>>> import numpy as np
>>> import numpy.linalg as la
>>> np.set_printoptions(precision=3, suppress=True, linewidth=140, legacy="1.25")
>>> def tidy(a):
...     return np.round(a, 3) + 0
... 
>>> other = np.array([[5, 4], [0, 4]])
>>> Z = np.array([[1, 0], [2, 3]])
>>> K = np.kron(other, Z)
>>> K
array([[ 5,  0,  4,  0],
       [10, 15,  8, 12],
       [ 0,  0,  4,  0],
       [ 0,  0,  8, 12]])
>>> left, sv = la.svd(K)
Traceback (most recent call last):
  File "<python-input-8>", line 1, in <module>
    left, sv = la.svd(K)
    ^^^^^^^^
ValueError: too many values to unpack (expected 2)
>>> left, sv, VT = la.svd(K, full_matrices=False)
>>> tidy(left.T @ K @ VT.T)
array([[25.501,  0.   ,  0.   ,  0.   ],
       [ 0.   , 10.45 ,  0.   ,  0.   ],
       [ 0.   ,  0.   ,  5.741,  0.   ],
       [ 0.   ,  0.   ,  0.   ,  2.353]])
>>> tidy(VT @ VT.T)
array([[1., 0., 0., 0.],
       [0., 1., 0., 0.],
       [0., 0., 1., 0.],
       [0., 0., 0., 1.]])
>>> tidy(sv / sv[0])
array([1.   , 0.41 , 0.225, 0.092])
>>> np.allclose(left * sv @ VT, K)
True
>>> (sv > 1e-8).sum()
4
>>> left.shape, sv.shape, VT.shape
((4, 4), (4,), (4, 4))
>>> r0 = np.array([1, 2, 1])
>>> np.convolve(K[1], r0)
array([10, 35, 48, 43, 32, 12])
>>> np.array([np.convolve(row, r0, "same") for row in K])
array([[10,  9,  8,  4],
       [35, 48, 43, 32],
       [ 0,  4,  8,  4],
       [ 0,  8, 28, 32]])
>>> Q = K.astype(float).copy()
>>> for j in range(4):
...     Q[:, j] -= Q[:, :j] @ (Q[:, :j].T @ Q[:, j])
...     Q[:, j] /= la.norm(Q[:, j])
... 
>>> tidy(Q.T @ K)
array([[11.18 , 13.416,  8.944, 10.733],
       [ 0.   ,  6.708,  0.   ,  5.367],
       [ 0.   ,  0.   ,  8.944, 10.733],
       [ 0.   ,  0.   ,  0.   ,  5.367]])
>>> other = K ** -1
Traceback (most recent call last):
  File "<python-input-22>", line 1, in <module>
    other = K ** -1
            ~~^^~~~
ValueError: Integers to negative integer powers are not allowed.
>>> other = la.inv(K)
>>> tidy(la.slogdet(K)[0])
1.0
>>> tidy(K @ other)
array([[1., 0., 0., 0.],
       [0., 1., 0., 0.],
       [0., 0., 1., 0.],
       [0., 0., 0., 1.]])
>>> tidy(la.inv(other))
array([[ 5.,  0.,  4.,  0.],
       [10., 15.,  8., 12.],
       [ 0.,  0.,  4.,  0.],
       [ 0.,  0.,  8., 12.]])
>>> theta = np.deg2rad(30)
>>> mat = np.eye(3)
>>> mat[np.ix_([2, 0], [2, 0])] = [[np.cos(theta), -np.sin(theta)], [np.sin(theta), np.cos(theta)]]
>>> tidy(mat)
array([[ 0.866,  0.   ,  0.5  ],
       [ 0.   ,  1.   ,  0.   ],
       [-0.5  ,  0.   ,  0.866]])
>>> rng = np.random.default_rng(37283)
>>> z = rng.permutation(3)
>>> z
array([2, 0, 1])
>>> other = mat[z][:, z]
>>> tidy(la.det(other)), tidy(la.det(mat[z]))
(1.0, 1.0)
>>> tidy(np.sort(np.abs(la.eigvals(other))))
array([1., 1., 1.])
>>> tidy(la.det(mat.T))
1.0
>>> J = np.load("block17.npy")
>>> J
array([[  0,  -5,  -5,  10],
       [  0,   6,   6, -12],
       [  0,  -2,  -2,   4],
       [  0,   6,   6, -12]])
>>> tidy(la.norm(J, 2))
24.617
>>> tidy(la.norm(J[1], 1)), tidy(la.norm(J[1], np.inf))
(24.0, 12.0)
>>> M = np.load("sample19.npy")
>>> M
array([[-3,  0,  0,  9],
       [ 1,  0,  0, -3],
       [ 2,  0,  0, -6],
       [-3,  0,  0,  9]])
>>> z = rng.permutation(4)
>>> z
array([3, 1, 0, 2])
>>> other = M[z][:, z]
>>> tidy(np.sort(np.abs(la.eigvals(other))))
array([0., 0., 0., 6.])
>>> np.allclose(other, M)
False
>>> theta = np.radians(180)
>>> r_ = np.eye(4)
>>> r_[3, 3] = r_[0, 0] = np.cos(theta)
>>> r_[3, 0], r_[0, 3] = -np.sin(theta), np.sin(theta)
>>> tidy(r_)
array([[-1.,  0.,  0.,  0.],
       [ 0.,  1.,  0.,  0.],
       [ 0.,  0.,  1.,  0.],
       [ 0.,  0.,  0., -1.]])
>>> other = M @ r_.T
>>> tidy(la.svd(M, compute_uv=False)), tidy(la.svd(other, compute_uv=False))
(array([15.166,  0.   ,  0.   ,  0.   ]), array([15.166,  0.   ,  0.   ,  0.   ]))
>>> tidy(np.abs(other - M).max(axis=0))
array([ 6.,  0.,  0., 18.])
>>> tidy(la.norm(M) ** 2 / la.norm(M, 2) ** 2)
1.0
>>> tidy(la.norm(M, "nuc"))
15.166
>>> tidy(la.norm(M[2] - M[0]))
15.811
>>> M[2] @ M[0]
-60
>>> other = np.array([[-5, 5, 1], [-1, 5, 1], [0, 4, -4], [-5, -4, 1]])
>>> Z = np.array([[2, 2, -2, 1], [1, -1, 0, 2], [2, -1, 1, -2]])
>>> feats = other @ Z
>>> feats
array([[ -3, -16,  11,   3],
       [  5,  -8,   3,   7],
       [ -4,   0,  -4,  16],
       [-12,  -7,  11, -15]])
>>> left, sv, VT = la.svd(feats)
>>> tidy(sv)
array([27.865, 21.832, 10.766,  0.   ])
>>> other = left[:, :3] @ np.diag(sv[:3]) @ VT[:3]
>>> la.matrix_rank(other)
3
>>> tidy(other)
array([[ -3., -16.,  11.,   3.],
       [  5.,  -8.,   3.,   7.],
       [ -4.,   0.,  -4.,  16.],
       [-12.,  -7.,  11., -15.]])
>>> other = np.array([[8, -2], [5, -7], [1, 0], [-6, 6]])
>>> np.einsum("ij,ij->i", feats, feats)
array([395, 147, 288, 539])
>>> np.einsum("ik,kj->ij", feats, other)
array([[-111,  136],
       [ -39,   88],
       [-132,  104],
       [ -30,  -17]])
>>> feats @ other
array([[-111,  136],
       [ -39,   88],
       [-132,  104],
       [ -30,  -17]])
>>> np.einsum("ik,kj->ji", feats, other)
array([[-111,  -39, -132,  -30],
       [ 136,   88,  104,  -17]])
>>> la.matrix_rank(np.vstack([feats, other.T]))
4
>>> other.T @ feats.T
array([[-111,  -39, -132,  -30],
       [ 136,   88,  104,  -17]])
